$ python3 -q
>>> import numpy as np
>>> np.set_printoptions(precision=2, suppress=True, linewidth=140)
>>> def rd(a):
...     return np.round(a, 2) + 0
... 
>>> M = np.array([[4, 4, 2, 0, 0, 0],
...     [2, 4, 4, 0, 0, 0],
...     [2, 2, 2, 0, 0, 0],
...     [0, 0, 0, 2, 2, 1],
...     [0, 0, 0, 1, 2, 2],
...     [0, 0, 0, 1, 1, 1]])
>>> rd(np.sort(np.abs(np.linalg.eigvals(M))))
array([0.48, 0.48, 0.96, 0.96, 4.37, 8.73])
>>> np.allclose(M @ M.T, M.T @ M)
False
>>> M @ M
array([[28, 36, 28,  0,  0,  0],
       [24, 32, 28,  0,  0,  0],
       [16, 20, 16,  0,  0,  0],
       [ 0,  0,  0,  7,  9,  7],
       [ 0,  0,  0,  6,  8,  7],
       [ 0,  0,  0,  4,  5,  4]])
>>> (M - M.T) / 2
array([[ 0. ,  1. ,  0. ,  0. ,  0. ,  0. ],
       [-1. ,  0. ,  1. ,  0. ,  0. ,  0. ],
       [ 0. , -1. ,  0. ,  0. ,  0. ,  0. ],
       [ 0. ,  0. ,  0. ,  0. ,  0.5,  0. ],
       [ 0. ,  0. ,  0. , -0.5,  0. ,  0.5],
       [ 0. ,  0. ,  0. ,  0. , -0.5,  0. ]])
>>> M.reshape(-1, 2)
array([[4, 4],
       [2, 0],
       [0, 0],
       [2, 4],
       [4, 0],
       [0, 0],
       [2, 2],
       [2, 0],
       [0, 0],
       [0, 0],
       [0, 2],
       [2, 1],
       [0, 0],
       [0, 1],
       [2, 2],
       [0, 0],
       [0, 1],
       [1, 1]])
>>> M.ravel(order="F")
array([4, 2, 2, 0, 0, 0, 4, 4, 2, 0, 0, 0, 2, 4, 2, 0, 0, 0, 0, 0, 0, 2, 1, 1, 0, 0, 0, 2, 2, 1, 0, 0, 0, 1, 2, 1])
>>> t3 = M.reshape(6, 2, -1)
>>> np.einsum("ihd,jhd->hij", t3, t3).shape
(2, 6, 6)
>>> t3.shape
(6, 2, 3)
>>> u = np.array([-2, 2, -2, 3, 3, -5])
>>> M2 = M + np.outer(u, np.eye(6)[3])
>>> np.linalg.matrix_rank(M2 - M)
np.int64(1)
>>> K = np.load("sample12.npy")
>>> K
array([[2, 0, 0, 1, 0],
       [0, 4, 0, 0, 0],
       [0, 0, 0, 0, 0],
       [4, 0, 0, 0, 0],
       [0, 0, 0, 0, 0],
       [0, 0, 0, 0, 0],
       [0, 0, 0, 3, 0]])
>>> # columns 2 and 4 are equal
>>> [round(float(x), 2) for x in np.linalg.svd(K, compute_uv=False)[:3]]
[4.51, 4.0, 3.1]
>>> np.linalg.cond(K) > 100
np.True_
>>> np.linalg.matrix_rank(K, rtol=0.1)
np.int64(3)
>>> Uu, sig, Vt = np.linalg.svd(K, full_matrices=False)
>>> rd(sig / sig[0])
array([1.  , 0.89, 0.69, 0.  , 0.  ])
>>> rd(Uu.T @ Uu)
array([[1., 0., 0., 0., 0.],
       [0., 1., 0., 0., 0.],
       [0., 0., 1., 0., 0.],
       [0., 0., 0., 1., 0.],
       [0., 0., 0., 0., 1.]])
>>> np.allclose(Uu * sig @ Vt, K)
True
>>> Uu.shape, sig.shape, Vt.shape
((7, 5), (5,), (5, 5))
>>> rd(np.abs(Vt[0]))
array([0.98, 0.  , 0.  , 0.19, 0.  ])
>>> np.abs(Uu[:, 0]).round(6).argmax()
np.int64(3)
>>> np.allclose(K[:-1].T @ np.linalg.lstsq(K[:-1].T, K[-1])[0], K[-1])
True
>>> rd(np.trace(np.linalg.pinv(K) @ K))
np.float64(3.0)
>>> np.abs(np.diag(np.linalg.qr(K)[1])) > 1e-9
array([ True,  True, False,  True, False])
>>> np.linalg.lstsq(K[:-1].T, K[-1])[2]
np.int32(3)
>>> W0 = np.loadtxt("run10.csv", delimiter=",")
>>> rd(W0)
array([[ 76.63,  12.3 , -39.85, -18.88,  16.83,   9.92],
       [ 33.03,  11.17, -18.79, -11.65,   3.93,  -4.47],
       [ 18.  ,   8.77, -10.41,  -7.69,   0.84,  -5.99],
       [ 15.41,   8.11,  -8.87,  -6.85,   0.46,  -5.86],
       [  5.23,   3.99,  -2.57,  -2.69,  -0.24,  -3.2 ],
       [  1.52,   1.33,  -0.52,  -0.75,  -0.06,  -0.96],
       [ -0.05,  -0.04,   0.01,   0.02,   0.  ,   0.03],
       [ -0.09,  -0.08,   0.02,   0.04,   0.  ,   0.05],
       [ -0.31,  -0.28,   0.06,   0.13,   0.  ,   0.16],
       [ -0.76,  -0.67,   0.11,   0.31,  -0.02,   0.37],
       [ -4.19,  -2.85,  -0.68,   0.68,  -1.03,  -0.08],
       [ -4.65,  -3.01,  -0.89,   0.62,  -1.26,  -0.39],
       [ -7.31,  -3.45,  -2.22,  -0.02,  -2.9 ,  -2.91],
       [-16.85,  -2.23,  -6.68,  -3.46,  -9.91, -15.23],
       [-18.61,  -1.82,  -7.41,  -4.14, -11.26, -17.67],
       [-24.2 ,  -0.33,  -9.53,  -6.29, -15.54, -25.47],
       [-25.24,  -0.03,  -9.9 ,  -6.68, -16.33, -26.93],
       [-43.82,   5.82, -15.57, -13.58, -30.43, -52.91]])
>>> # rows and columns are dependent
>>> np.argsort(-np.linalg.norm(W0, axis=0).round(6), kind="stable")[:3]
array([0, 5, 2])
>>> [round(float(x), 2) for x in np.linalg.svd(W0, compute_uv=False)[:3]]
[125.97, 79.66, 13.71]
>>> rd(np.linalg.norm(W0, 2) / np.linalg.norm(W0))
np.float64(0.84)
>>> np.linalg.matrix_rank(W0, rtol=0.1)
np.int64(3)
>>> Uu, sig, Vt = np.linalg.svd(W0)
>>> rd(sig)
array([125.97,  79.66,  13.71,   0.  ,   0.  ,   0.  ])
>>> np.argmax(sig[:-1] / (sig[1:] + 1e-6)) + 1
np.int64(3)
>>> M2 = Uu[:, :3] @ np.diag(sig[:3]) @ Vt[:3]
>>> rd(np.linalg.norm(W0 - M2, 2)), rd(sig[3])
(np.float64(0.0), np.float64(0.0))
>>> np.linalg.matrix_rank(W0, rtol=0.05)
np.int64(3)
>>> rd(np.linalg.norm(W0 - M2) / np.linalg.norm(W0))
np.float64(0.0)
>>> rd(M2)
array([[ 76.63,  12.3 , -39.85, -18.88,  16.83,   9.92],
       [ 33.03,  11.17, -18.79, -11.65,   3.93,  -4.47],
       [ 18.  ,   8.77, -10.41,  -7.69,   0.84,  -5.99],
       [ 15.41,   8.11,  -8.87,  -6.85,   0.46,  -5.86],
       [  5.23,   3.99,  -2.57,  -2.69,  -0.24,  -3.2 ],
       [  1.52,   1.33,  -0.52,  -0.75,  -0.06,  -0.96],
       [ -0.05,  -0.04,   0.01,   0.02,   0.  ,   0.03],
       [ -0.09,  -0.08,   0.02,   0.04,   0.  ,   0.05],
       [ -0.31,  -0.28,   0.06,   0.13,   0.  ,   0.16],
       [ -0.76,  -0.67,   0.11,   0.31,  -0.02,   0.37],
       [ -4.19,  -2.85,  -0.68,   0.68,  -1.03,  -0.08],
       [ -4.65,  -3.01,  -0.89,   0.62,  -1.26,  -0.39],
       [ -7.31,  -3.45,  -2.22,  -0.02,  -2.9 ,  -2.91],
       [-16.85,  -2.23,  -6.68,  -3.46,  -9.91, -15.23],
       [-18.61,  -1.82,  -7.41,  -4.14, -11.26, -17.67],
       [-24.2 ,  -0.33,  -9.53,  -6.29, -15.54, -25.47],
       [-25.24,  -0.03,  -9.9 ,  -6.68, -16.33, -26.93],
       [-43.82,   5.82, -15.57, -13.58, -30.43, -52.91]])
>>> np.linalg.matrix_rank(M2)
np.int64(3)
>>> F = np.load("w.npy")
>>> F
array([[ 1, -3,  0, -1,  3,  2,  3,  2,  1],
       [ 1,  1, -3,  0, -1,  3,  2,  3,  2],
       [ 2,  1,  1, -3,  0, -1,  3,  2,  3],
       [ 3,  2,  1,  1, -3,  0, -1,  3,  2],
       [ 2,  3,  2,  1,  1, -3,  0, -1,  3],
       [ 3,  2,  3,  2,  1,  1, -3,  0, -1],
       [-1,  3,  2,  3,  2,  1,  1, -3,  0],
       [ 0, -1,  3,  2,  3,  2,  1,  1, -3],
       [-3,  0, -1,  3,  2,  3,  2,  1,  1]])
>>> F @ (-1.0) ** np.arange(9)
array([ 8., -6., 10., -4.,  8., -2.,  0.,  0., -6.])
>>> (F @ F)[0]
array([  1,  12,  31,  21,  28,  -4,  -1, -19,  -5])
>>> np.allclose(F @ F.T, F.T @ F)
True
